$ ipython --no-banner

In [1]: import numpy as np

In [2]: np.set_printoptions(precision=3, suppress=True, linewidth=160)

In [3]: rd = lambda a: np.round(a, 3) + 0

In [4]: X = np.loadtxt("layer0.csv", delimiter=",")

In [5]: print(X)
[[ -1.1  -0.8   0.2  -1.7   1.3   0.1  -0.5  -0.4  -0.4   0.8   0.4]
 [  2.    1.9   0.4  -0.7   0.6   1.3  -0.6  -1.4   1.3  -0.6  -0.3]
 [  1.1  -1.8   2.2  -1.1   0.4   0.1   0.8   0.1   1.1  -0.3   2.1]
 [  1.    1.2   0.5  -1.    0.3   0.4  -0.6   0.1   0.6   1.1   2.7]
 [  0.4   2.6  -1.   -0.7  -0.7  -0.8  -1.1   0.3  -0.9  -0.5   1.4]
 [ -0.9  -0.5   1.4  -1.4  -0.9  -1.3  -1.1   0.4   1.4   0.6   0.7]
 [  1.9  -1.3  -0.7   0.4  -1.   -0.4   1.9   1.2   0.6   1.3  -0.6]
 [  0.8   1.    1.7   2.2   0.7   1.7   0.2  -0.1  -1.4   0.5   0.9]
 [ -0.3  -0.9   0.8  -0.5  -0.1   1.6  -0.7  -1.5   1.    0.2  -0.1]
 [ -1.2   0.4  -0.9  -0.5  -0.3  -1.9  -0.6  -0.3  -0.6   0.5  -0.8]
 [ 10.   22.   -5.  -11.   10.   -7.  -15.   -7.    7.   -5.    0. ]
 [ -0.7  -0.5  -0.6  -0.3   0.8   1.9   0.3   1.2   0.   -1.   -0.2]
 [  0.2  -1.1   0.6  -0.3   0.4   0.7  -1.8  -1.2  -0.5   0.8  -0.9]
 [  0.   -0.7   0.   -0.6  -1.5  -0.6   0.6   1.   -0.7   1.4  -0.2]
 [  0.8   1.2  -1.4  -0.7  -0.8  -0.3  -0.8   0.7  -1.1  -0.6   0.5]]

In [6]: out = np.c_[X[:, :8] @ np.array([[3, 1, 2, 2, 0, 1, 1, 1],
   ...:     [0, 1, 2, 1, 3, 3, 3, 3],
   ...:     [3, 3, 2, 3, 0, 1, 0, 0],
   ...:     [1, 3, 3, 0, 2, 0, 2, 2],
   ...:     [3, 1, 0, 3, 0, 1, 1, 0],
   ...:     [0, 3, 3, 1, 3, 2, 3, 0],
   ...:     [2, 1, 0, 3, 0, 2, 0, 2],
   ...:     [0, 0, 1, 2, 1, 0, 3, 2]]), np.array([1, 1, 0, 1, 2, 1, 2, 1, 2, 2, 0, 0, 1, 0, 2])]

In [7]: print(rd(out))
[[ -1.5  -5.3  -8.6  -0.7  -5.9  -2.8  -6.5  -8.7   1. ]
 [  7.1   6.9   9.    5.6   6.8  10.1   6.6   2.3   1. ]
 [ 11.6   4.1   0.1  10.9  -7.2   0.1  -5.5  -4.7   0. ]
 [  3.2   1.6   3.7   4.4   2.9   5.    4.4   1.6   1. ]
 [ -6.8  -6.3  -0.2  -5.2   4.3   2.7   4.6   5.2   2. ]
 [ -4.8  -7.3  -7.7  -4.6  -7.8  -6.7  -8.8  -6.6   1. ]
 [  4.8  -0.6   1.    5.1  -3.1  -0.7   0.2   5.    2. ]
 [ 12.2  19.5  18.6  11.9  12.4  10.   13.7   8.4   1. ]
 [ -0.7   3.7   1.   -2.9  -0.4  -0.5  -3.8  -8.4   2. ]
 [ -8.9 -11.6 -10.9  -9.9  -5.8  -6.2  -7.9  -2.8   2. ]
 [  4.  -42.   -7.   -9.   16.   37.   22.   10.    0. ]
 [ -1.2   2.9   2.4   3.9   4.8   2.4   7.3   0.2   0. ]
 [ -0.3   0.7  -0.6  -4.8  -3.   -4.3  -4.8  -9.7   1. ]
 [ -3.9  -5.2  -4.   -2.   -4.1  -3.6  -3.6  -0.1   0. ]
 [ -6.5  -6.8  -1.1  -5.1   2.    0.    3.4   2.8   2. ]]

In [8]: print(np.linalg.matrix_rank(out))
9

In [9]: rd(np.linalg.norm(out - X @ np.linalg.lstsq(X, out)[0], axis=0))
Out[9]: array([0.   , 0.   , 0.   , 0.   , 0.   , 0.   , 0.   , 0.   , 3.584])

In [10]: out = np.array([[7, 0],
    ...:     [7, 5],
    ...:     [1, 7],
    ...:     [5, 4],
    ...:     [0, 7],
    ...:     [8, 5],
    ...:     [7, 5],
    ...:     [1, 0],
    ...:     [6, 4],
    ...:     [7, 0],
    ...:     [5, 1]])

In [11]: print(np.vstack([X, out.T]).shape)
(17, 11)

In [12]: print(rd(np.einsum("ij->j", X)))
[ 14.   22.7  -1.8 -17.9   9.2  -4.5 -19.   -6.9   7.4  -0.8   5.6]

In [13]: np.linalg.matrix_rank(X @ out)
Out[13]: np.int64(2)

In [14]: x = np.array([-1, 2, 3, -3, 2, 5, -3, -1, 5, -2, -2])

In [15]: (X @ x).argmax()
Out[15]: np.int64(10)

In [16]: print(rd(np.einsum("ij,j->i", X, x)))
[  5.8  24.3   5.9   5.6  -4.8   7.3 -17.1  -0.7  18.6  -9.6 134.   10.2   8.9 -14.3  -7.2]

In [17]: rd((X * x).sum(axis=1))
Out[17]: array([  5.8,  24.3,   5.9,   5.6,  -4.8,   7.3, -17.1,  -0.7,  18.6,  -9.6, 134. ,  10.2,   8.9, -14.3,  -7.2])

In [18]: np.sign((X @ x).round(6))
Out[18]: array([ 1.,  1.,  1.,  1., -1.,  1., -1., -1.,  1., -1.,  1.,  1.,  1., -1., -1.])

In [19]: rd(X @ np.ones(11))
Out[19]: array([-2.1,  3.9,  4.7,  6.3, -1. , -1.6,  3.3,  8.2, -0.5, -6.2, -1. ,  0.9, -3.1, -1.3, -2.5])
